% python3 -q
>>> import numpy as np
>>> from numpy import linalg as LA
>>> np.set_printoptions(precision=2, suppress=True, linewidth=120, sign=" ")
>>> rd = lambda a: np.round(a, 2) + 0
>>> arr = np.load("arr.npy")
>>> rd(arr)
array([[ 0.5 , -0.5 , -0.1 , -0.5 ,  0.5 ],
       [-0.5 ,  0.5 , -0.1 , -0.5 ,  0.5 ],
       [-0.1 , -0.1 ,  0.98, -0.1 ,  0.1 ],
       [-0.5 , -0.5 , -0.1 ,  0.5 ,  0.5 ],
       [ 0.5 ,  0.5 ,  0.1 ,  0.5 ,  0.5 ]])
>>> A2 = np.array([[1, 2], [-2, 1]])
>>> cent = np.kron(A2, arr)
>>> rd(LA.norm(cent, 2)), rd(LA.norm(A2, 2) * LA.norm(arr, 2))
(np.float64(2.24), np.float64(2.24))
>>> cent.shape
(10, 10)
>>> LA.matrix_rank(cent)
np.int64(10)
>>> rd(cent)
array([[ 0.5 , -0.5 , -0.1 , -0.5 ,  0.5 ,  1.01, -0.99, -0.2 , -0.99,  0.99],
       [-0.5 ,  0.5 , -0.1 , -0.5 ,  0.5 , -0.99,  1.01, -0.2 , -0.99,  0.99],
       [-0.1 , -0.1 ,  0.98, -0.1 ,  0.1 , -0.2 , -0.2 ,  1.96, -0.2 ,  0.2 ],
       [-0.5 , -0.5 , -0.1 ,  0.5 ,  0.5 , -0.99, -0.99, -0.2 ,  1.01,  0.99],
       [ 0.5 ,  0.5 ,  0.1 ,  0.5 ,  0.5 ,  0.99,  0.99,  0.2 ,  0.99,  1.01],
       [-1.01,  0.99,  0.2 ,  0.99, -0.99,  0.5 , -0.5 , -0.1 , -0.5 ,  0.5 ],
       [ 0.99, -1.01,  0.2 ,  0.99, -0.99, -0.5 ,  0.5 , -0.1 , -0.5 ,  0.5 ],
       [ 0.2 ,  0.2 , -1.96,  0.2 , -0.2 , -0.1 , -0.1 ,  0.98, -0.1 ,  0.1 ],
       [ 0.99,  0.99,  0.2 , -1.01, -0.99, -0.5 , -0.5 , -0.1 ,  0.5 ,  0.5 ],
       [-0.99, -0.99, -0.2 , -0.99, -1.01,  0.5 ,  0.5 ,  0.1 ,  0.5 ,  0.5 ]])
>>> t3 = np.stack([arr, 2 * arr, arr[::-1]])
>>> rd(LA.norm(t3, axis=(1, 2)))
array([ 2.24,  4.47,  2.24])
>>> LA.matrix_rank(t3)
array([ 5,  5,  5])
>>> (t3 @ arr.T).shape
(3, 5, 5)
>>> t3.shape
(3, 5, 5)
>>> rd(LA.det(t3))
array([ -1., -32.,  -1.])
>>> rd(np.einsum("bij,cij->bc", t3, t3))
array([[  5.,  10.,   1.],
       [ 10.,  20.,   2.],
       [  1.,   2.,   5.]])
>>> K, _ = LA.qr(np.array([[-0.8, 0.6, -1.0, 0.8, -1.5, -0.6, 0.8],
...     [0.7, -0.4, -0.1, 0.5, 1.3, -2.1, -1.0],
...     [0.8, -0.8, 0.9, 0.5, 0.8, -0.4, 0.2],
...     [-0.9, 0.4, -0.2, 0.5, -0.4, 1.3, 1.0],
...     [0.2, 0.6, -1.6, 1.0, 1.9, -0.9, 0.4],
...     [0.2, 0.3, -1.8, -1.2, 0.2, 0.3, 0.0],
...     [0.7, -0.1, 0.6, 0.3, -0.3, 1.4, -0.1]]))
>>> rd(K)
array([[-0.45, -0.19, -0.15, -0.42,  0.72,  0.16,  0.1 ],
       [ 0.39,  0.03, -0.33, -0.38, -0.01,  0.33, -0.69],
       [ 0.45,  0.4 , -0.25, -0.4 ,  0.15, -0.49,  0.39],
       [-0.51,  0.07,  0.01, -0.24, -0.23, -0.65, -0.46],
       [ 0.11, -0.74,  0.01, -0.45, -0.41, -0.04,  0.26],
       [ 0.11, -0.42, -0.63,  0.5 ,  0.21, -0.34, -0.1 ],
       [ 0.39, -0.28,  0.64,  0.04,  0.43, -0.31, -0.27]])
>>> rd(LA.svd(K, compute_uv=False))
array([ 1.,  1.,  1.,  1.,  1.,  1.,  1.])
>>> rd(K[:, 1] @ K[:, 5])
np.float64(0.0)
>>> rd(K.T @ K)
array([[ 1.,  0.,  0.,  0.,  0.,  0.,  0.],
       [ 0.,  1.,  0.,  0.,  0.,  0.,  0.],
       [ 0.,  0.,  1.,  0.,  0.,  0.,  0.],
       [ 0.,  0.,  0.,  1.,  0.,  0.,  0.],
       [ 0.,  0.,  0.,  0.,  1.,  0.,  0.],
       [ 0.,  0.,  0.,  0.,  0.,  1.,  0.],
       [ 0.,  0.,  0.,  0.,  0.,  0.,  1.]])
>>> rd(LA.pinv(K))
array([[-0.45,  0.39,  0.45, -0.51,  0.11,  0.11,  0.39],
       [-0.19,  0.03,  0.4 ,  0.07, -0.74, -0.42, -0.28],
       [-0.15, -0.33, -0.25,  0.01,  0.01, -0.63,  0.64],
       [-0.42, -0.38, -0.4 , -0.24, -0.45,  0.5 ,  0.04],
       [ 0.72, -0.01,  0.15, -0.23, -0.41,  0.21,  0.43],
       [ 0.16,  0.33, -0.49, -0.65, -0.04, -0.34, -0.31],
       [ 0.1 , -0.69,  0.39, -0.46,  0.26, -0.1 , -0.27]])
>>> x0 = np.array([1, 0, 2, 0, 0, 2, 0])
>>> target = K @ x0
>>> rd(target)
array([-0.44,  0.38, -1.03, -1.77,  0.04, -1.83,  1.07])
>>> rd(LA.solve(K, target))
array([ 1.,  0.,  2.,  0.,  0.,  2.,  0.])
>>> rd(LA.solve(K, K[:, 6]))
array([ 0.,  0.,  0.,  0.,  0.,  0.,  1.])
>>> rd(LA.solve(K, target + K[:, 0]))
array([ 2.,  0.,  2.,  0.,  0.,  2.,  0.])
>>> rd(np.sort(np.abs(LA.eigvals(K))))
array([ 1.,  1.,  1.,  1.,  1.,  1.,  1.])
>>> rd(LA.det(K))
np.float64(1.0)
>>> rd((K + K.T) / 2)
array([[-0.45,  0.1 ,  0.15, -0.46,  0.42,  0.13,  0.25],
       [ 0.1 ,  0.03,  0.03, -0.16, -0.37, -0.05, -0.49],
       [ 0.15,  0.03, -0.25, -0.2 ,  0.08, -0.56,  0.52],
       [-0.46, -0.16, -0.2 , -0.24, -0.34, -0.07, -0.21],
       [ 0.42, -0.37,  0.08, -0.34, -0.41,  0.08,  0.35],
       [ 0.13, -0.05, -0.56, -0.07,  0.08, -0.34, -0.2 ],
       [ 0.25, -0.49,  0.52, -0.21,  0.35, -0.2 , -0.27]])
>>> left, sig, Vh = LA.svd(K, full_matrices=False)
>>> np.allclose(left * sig @ Vh, K)
True
>>> (sig > 1e-8).sum()
np.int64(7)
>>> left.shape, sig.shape, Vh.shape
((7, 7), (7,), (7, 7))
>>> rd(sig / sig[0])
array([ 1.,  1.,  1.,  1.,  1.,  1.,  1.])
>>> rd(Vh @ Vh.T)
array([[ 1.,  0.,  0.,  0.,  0.,  0.,  0.],
       [ 0.,  1.,  0.,  0.,  0.,  0.,  0.],
       [ 0.,  0.,  1.,  0.,  0.,  0.,  0.],
       [ 0.,  0.,  0.,  1.,  0.,  0.,  0.],
       [ 0.,  0.,  0.,  0.,  1.,  0.,  0.],
       [ 0.,  0.,  0.,  0.,  0.,  1.,  0.],
       [ 0.,  0.,  0.,  0.,  0.,  0.,  1.]])
>>> rd(np.cumsum(sig ** 2) / np.sum(sig ** 2))
array([ 0.14,  0.29,  0.43,  0.57,  0.71,  0.86,  1.  ])
>>> rd(left.T @ left)
array([[ 1.,  0.,  0.,  0.,  0.,  0.,  0.],
       [ 0.,  1.,  0.,  0.,  0.,  0.,  0.],
       [ 0.,  0.,  1.,  0.,  0.,  0.,  0.],
       [ 0.,  0.,  0.,  1.,  0.,  0.,  0.],
       [ 0.,  0.,  0.,  0.,  1.,  0.,  0.],
       [ 0.,  0.,  0.,  0.,  0.,  1.,  0.],
       [ 0.,  0.,  0.,  0.,  0.,  0.,  1.]])
